% python3 -q
>>> import numpy as np
>>> import numpy.linalg as la
>>> np.set_printoptions(precision=1, suppress=True, linewidth=200, legacy="1.25")
>>> mat = np.loadtxt("w.csv", delimiter=",")
>>> mat
array([[-0.4, -0.4, -0.6, -1.7,  0.4,  0.1,  1.6,  0.2,  0.1, -0.6,  0.4, -0.8],
       [-0.3,  0.4,  1.9, -1.7, -1.2, -0.3, -1. ,  0. , -0.1, -0.5, -0.9, -0.2],
       [-0.1, -1.7,  1.5, -0.2,  0.1,  0.2,  0.5, -0.9,  0. , -0.4, -0.6,  1.3],
       [ 1.1, -1.6, -0.6,  1.7, -0.9, -1. , -0.4,  0.8, -3. ,  0.7,  0.5,  0.9],
       [-0.5,  1.2,  0.4,  0.3, -1.7,  1.3,  0.1, -1.9,  0.1,  0.3,  0.5,  1.4],
       [-1.3,  0.2, -0.9, -0.8,  0.8, -0.5,  0.7, -0.5, -0.3,  0.3, -1.1,  0.6]])
>>> th = np.radians(60)
>>> Rm = np.eye(12)
>>> Rm[0, 0] = Rm[5, 5] = np.cos(th)
>>> Rm[0, 5], Rm[5, 0] = -np.sin(th), np.sin(th)
>>> Rm
array([[ 0.5,  0. ,  0. ,  0. ,  0. , -0.9,  0. ,  0. ,  0. ,  0. ,  0. ,  0. ],
       [ 0. ,  1. ,  0. ,  0. ,  0. ,  0. ,  0. ,  0. ,  0. ,  0. ,  0. ,  0. ],
       [ 0. ,  0. ,  1. ,  0. ,  0. ,  0. ,  0. ,  0. ,  0. ,  0. ,  0. ,  0. ],
       [ 0. ,  0. ,  0. ,  1. ,  0. ,  0. ,  0. ,  0. ,  0. ,  0. ,  0. ,  0. ],
       [ 0. ,  0. ,  0. ,  0. ,  1. ,  0. ,  0. ,  0. ,  0. ,  0. ,  0. ,  0. ],
       [ 0.9,  0. ,  0. ,  0. ,  0. ,  0.5,  0. ,  0. ,  0. ,  0. ,  0. ,  0. ],
       [ 0. ,  0. ,  0. ,  0. ,  0. ,  0. ,  1. ,  0. ,  0. ,  0. ,  0. ,  0. ],
       [ 0. ,  0. ,  0. ,  0. ,  0. ,  0. ,  0. ,  1. ,  0. ,  0. ,  0. ,  0. ],
       [ 0. ,  0. ,  0. ,  0. ,  0. ,  0. ,  0. ,  0. ,  1. ,  0. ,  0. ,  0. ],
       [ 0. ,  0. ,  0. ,  0. ,  0. ,  0. ,  0. ,  0. ,  0. ,  1. ,  0. ,  0. ],
       [ 0. ,  0. ,  0. ,  0. ,  0. ,  0. ,  0. ,  0. ,  0. ,  0. ,  1. ,  0. ],
       [ 0. ,  0. ,  0. ,  0. ,  0. ,  0. ,  0. ,  0. ,  0. ,  0. ,  0. ,  1. ]])
>>> other = mat @ Rm.T
>>> np.abs(other - mat).max(axis=0)
array([1.1, 0. , 0. , 0. , 0. , 1.5, 0. , 0. , 0. , 0. , 0. , 0. ])
>>> np.allclose(la.norm(mat, axis=1), la.norm(other, axis=1))
True
>>> np.round(mat.mean(axis=0), 1) + 0
array([-0.2, -0.3,  0.3, -0.4, -0.4,  0. ,  0.2, -0.4, -0.5,  0. , -0.2,  0.5])
>>> np.abs(mat).max()
3.0
>>> mat.shape
(6, 12)
>>> np.diff(mat, axis=0)
array([[ 0.1,  0.8,  2.5,  0. , -1.6, -0.4, -2.6, -0.2, -0.2,  0.1, -1.3,  0.6],
       [ 0.2, -2.1, -0.4,  1.5,  1.3,  0.5,  1.5, -0.9,  0.1,  0.1,  0.3,  1.5],
       [ 1.2,  0.1, -2.1,  1.9, -1. , -1.2, -0.9,  1.7, -3. ,  1.1,  1.1, -0.4],
       [-1.6,  2.8,  1. , -1.4, -0.8,  2.3,  0.5, -2.7,  3.1, -0.4,  0. ,  0.5],
       [-0.8, -1. , -1.3, -1.1,  2.5, -1.8,  0.6,  1.4, -0.4,  0. , -1.6, -0.8]])
>>> mat.sum(axis=1)
array([-1.7, -3.9, -0.3, -1.8,  1.5, -2.8])
>>> np.round(la.norm(mat), 1)
8.1
>>> la.svd(mat, compute_uv=False)
array([4.8, 3.9, 3.2, 2.9, 2.2, 1.9])
>>> np.unravel_index(np.abs(mat).argmax(), mat.shape)
(3, 8)
